>>> import numpy as np
>>> import numpy.linalg as la
>>> np.set_printoptions(suppress=True, linewidth=120)
>>> F = np.array([[1, 0], [2, 1]])
>>> print(np.count_nonzero(F))
3
>>> print(F.sum(axis=0))
[3 1]
>>> print(F.sum(axis=1))
[1 3]
>>> print(F - F[0])
[[0 0]
 [1 1]]
>>> F[:, 2]
Traceback (most recent call last):
  File "<python-input-8>", line 1, in <module>
    F[:, 2]
    ~^^^^^^
IndexError: index 2 is out of bounds for axis 1 with size 2
>>> print(np.unravel_index(np.abs(F).argmax(), F.shape))
(np.int64(1), np.int64(0))
>>> print(F.shape)
(2, 2)
>>> print(F.mean(axis=0))
[1.5 0.5]
>>> print(la.matrix_rank(F))
2
>>> la.rank(F)
Traceback (most recent call last):
  File "<python-input-13>", line 1, in <module>
    la.rank(F)
    ^^^^^^^
AttributeError: module 'numpy.linalg' has no attribute 'rank'
>>> O, V = la.qr(F[:, :1])[0], la.qr(F[:, 1:])[0]
>>> sv = la.svd(O.T @ V, compute_uv=False)
>>> print(np.round(np.degrees(np.arccos(sv.clip(0, 1))), 2))
[26.57]
>>> vec = np.array([-1, 0])
>>> y = F @ vec
>>> print(y)
[-1 -2]
>>> print(np.round(la.solve(F, y + F[:, 1]), 2))
[-1.  1.]
>>> print(np.round(la.solve(F.T, F[1]), 2))
[0. 1.]
>>> print(np.round(la.solve(F, F[:, 0]), 2))
[ 1. -0.]
>>> out = np.array([[-1, 1], [-1, 0]])
>>> print(la.matrix_rank(F @ out))
2
>>> print(np.einsum("ij->j", F))
[3 1]
>>> arr = np.array([[-0.4, 3.0, 2.0, 2.0],
...     [-1.7, -10.5, -1.2, -1.0],
...     [-0.7, -0.5, 0.4, -0.3],
...     [0.7, -5.5, 0.1, 1.1]])
>>> # column 1 dominates
>>> rng = np.random.default_rng(4121)
>>> out = arr + rng.integers(-2, 3, (4, 3)) @ rng.integers(-2, 3, (3, 4))
>>> print(out.round(2))
[[ -1.4   5.    4.    3. ]
 [ -1.7 -10.5  -1.2  -2. ]
 [  1.3  -4.5  -3.6  -0.3]
 [  0.7  -5.5   0.1   0.1]]
>>> print(np.round(out - arr, 2))
[[-1.  2.  2.  1.]
 [ 0.  0.  0. -1.]
 [ 2. -4. -4.  0.]
 [ 0.  0.  0. -1.]]
>>> print(la.matrix_rank(out - arr, tol=1e-8))
2
>>> print(np.round(la.svd(out - arr, compute_uv=False), 2) + 0)
[6.72 1.67 0.   0.  ]
>>> J = np.eye(3, dtype=int)[rng.permutation(3)] * np.array([5, 5, 5])
>>> print(J)
[[0 5 0]
 [5 0 0]
 [0 0 5]]
>>> ev, V = la.eigvalsh(J)
Traceback (most recent call last):
  File "<python-input-36>", line 1, in <module>
    ev, V = la.eigvalsh(J)
    ^^^^^
ValueError: too many values to unpack (expected 2)
>>> ev, V = la.eigh(J)
>>> print(np.round(la.svd(J, compute_uv=False), 2))
[5. 5. 5.]
>>> print((ev > 1e-8).sum(), (ev < -1e-8).sum())
2 1
>>> print(np.round(la.eigvalsh(J @ J), 2))
[25. 25. 25.]
>>> print(ev.sum(), np.trace(J))
5.0 5
>>> print(np.round(V @ np.diag(ev) @ V.T, 2) + 0)
[[0. 5. 0.]
 [5. 0. 0.]
 [0. 0. 5.]]
>>> print(np.round(V.T @ J @ V, 2) + 0)
[[-5.  0.  0.]
 [ 0.  5.  0.]
 [ 0.  0.  5.]]
>>> print(np.round(la.eigvalsh(J + 2 * np.eye(3)), 2))
[-3.  7.  7.]
